$ python -q
>>> import numpy as np
>>> np.set_printoptions(precision=2, suppress=True, linewidth=100)
>>> arr = np.load("arr.npy")
>>> arr
array([[ 0.62, -1.11, -1.01, -2.01, -1.11],
       [-0.22,  0.35, -0.34,  0.23,  0.09],
       [ 1.07, -0.35,  1.1 , -1.72,  0.4 ],
       [-2.74,  1.27,  0.61,  3.19,  0.4 ],
       [ 0.8 ,  0.51, -0.48,  0.24, -0.51],
       [ 1.03, -0.67, -0.81, -1.5 , -0.98],
       [-0.37, -0.58,  0.75, -1.48, -1.2 ],
       [-3.13,  0.15,  2.  ,  0.87, -0.21],
       [-0.12,  1.27, -2.21,  2.72,  0.43],
       [-2.57, -0.91,  1.98, -1.24, -1.  ],
       [-0.75,  0.58,  0.74,  1.85,  0.72],
       [-0.34, -0.01, -1.37,  0.58, -0.4 ],
       [ 0.23, -0.84,  0.38, -1.26, -0.27],
       [-1.21, -3.78,  2.27, -6.57, -3.49],
       [-1.06, -1.06,  1.41, -2.02, -0.79],
       [ 0.43, -0.54,  1.24, -1.35, -0.23]])
>>> Xc = arr - arr.mean(axis=0)
>>> Uu, s, vt = np.linalg.svd(Xc, full_matrices=False)
>>> np.round(s ** 2 / (s ** 2).sum(), 2) + 0
array([0.7 , 0.23, 0.05, 0.01, 0.  ])
>>> np.searchsorted(np.cumsum(s ** 2) / (s ** 2).sum(), 0.9) + 1
np.int64(2)
>>> cent = arr[[2, 15]].astype(float)
>>> for _ in range(3):
...     z = np.linalg.norm(arr[:, None] - cent, axis=-1).argmin(axis=1)
...     cent = np.array([arr[z == j].mean(axis=0) for j in range(2)])
... 
>>> z
array([0, 1, 0, 1, 1, 1, 1, 1, 1, 1, 1, 1, 1, 0, 0, 1])
>>> cent[1] - cent[0]
array([-0.5 ,  1.62, -0.74,  3.32,  0.98])
>>> np.abs(cent[1] - cent[0]).argmax()
np.int64(3)
>>> A = np.load("sample1.npy")
>>> A
array([[ -4.5 ,  10.23, -18.3 ,  13.04],
       [  2.61,   8.79,   5.95,   3.62],
       [ -0.04,   7.09,  -8.39, -16.11],
       [  2.05,   3.16,   8.58,  -8.97],
       [-17.58,  12.57,  16.93,   0.64],
       [  2.05,  16.33, -10.81,   6.53],
       [ 22.11,   4.98,  -8.55,  -2.13],
       [ -1.87,  14.99,  10.97,   0.95],
       [-12.33,  -7.42,   1.72,  -1.17],
       [ -1.58,  14.86,  11.33, -11.29],
       [ -1.85,  -2.1 , -10.76,   6.37],
       [ -2.76,   4.56,  -3.85,  -4.69],
       [  5.01,   2.71,   9.35,  13.31],
       [  2.02,   8.25, -12.53,  17.25],
       [-13.87,  -0.62,  -6.25,   0.78],
       [-14.01,   8.26,   2.72,  -9.21],
       [  8.32,   7.76,  12.12,  -1.99],
       [  7.95,  -6.47,  -2.9 ,  -4.9 ],
       [ -6.14,  -9.82,  16.24,  -4.06],
       [ -0.68,  -8.4 ,  -6.73,   5.08],
       [ -7.01,  -5.97,   2.62,  -2.72],
       [ -2.61,  -0.48,   0.93,   7.39],
       [  4.56,   3.13,  12.31,  -1.47],
       [  1.  ,  -7.95,  -2.11,  22.06],
       [-10.06,   9.16,   3.61,  -0.08],
       [ 11.71,  -6.24,  11.87, -12.63],
       [  0.3 , -10.13,   0.05,   8.43],
       [  3.19,  -7.82,  -4.57,  -3.48],
       [  0.06,   2.26,   1.83,  10.19],
       [  3.83,   8.39,   7.18,   1.32],
       [-12.09,  -8.68,   0.88,  -2.32],
       [  0.3 , -17.54,   4.15, -17.06]])
>>> x = np.array([2, -3, -3, 2, 1])
>>> y = arr @ x
>>> np.round(np.linalg.pinv(arr) @ arr, 2) + 0
array([[1., 0., 0., 0., 0.],
       [0., 1., 0., 0., 0.],
       [0., 0., 1., 0., 0.],
       [0., 0., 0., 1., 0.],
       [0., 0., 0., 0., 1.]])
>>> np.linalg.lstsq(arr, y)[0]
array([ 2., -3., -3.,  2.,  1.])
>>> y
array([  2.47,   0.08,  -3.15,  -4.34,   1.48,   2.52,  -5.41, -11.18,   8.45, -11.83,  -1.04,
         4.22,  -0.95, -14.52,  -8.  ,  -4.17])
>>> rng = np.random.default_rng(2068)
>>> y = y + 0.02 * rng.normal(size=16)
>>> y
array([  2.47,   0.08,  -3.16,  -4.35,   1.47,   2.49,  -5.41, -11.17,   8.48, -11.84,  -1.07,
         4.21,  -0.92, -14.55,  -8.01,  -4.17])
>>> coef, *_ = np.linalg.lstsq(arr, y)
>>> [round(float(np.linalg.norm(np.linalg.solve(arr.T @ arr + lam * np.eye(5), arr.T @ y))), 2) for lam in (0, 1, 10, 100)]
[5.19, 3.7, 2.85, 1.27]
>>> np.round(arr.T @ (y - arr @ coef), 2) + 0
array([0., 0., 0., 0., 0.])
>>> coef
array([ 1.99, -2.99, -3.01,  1.99,  1.02])
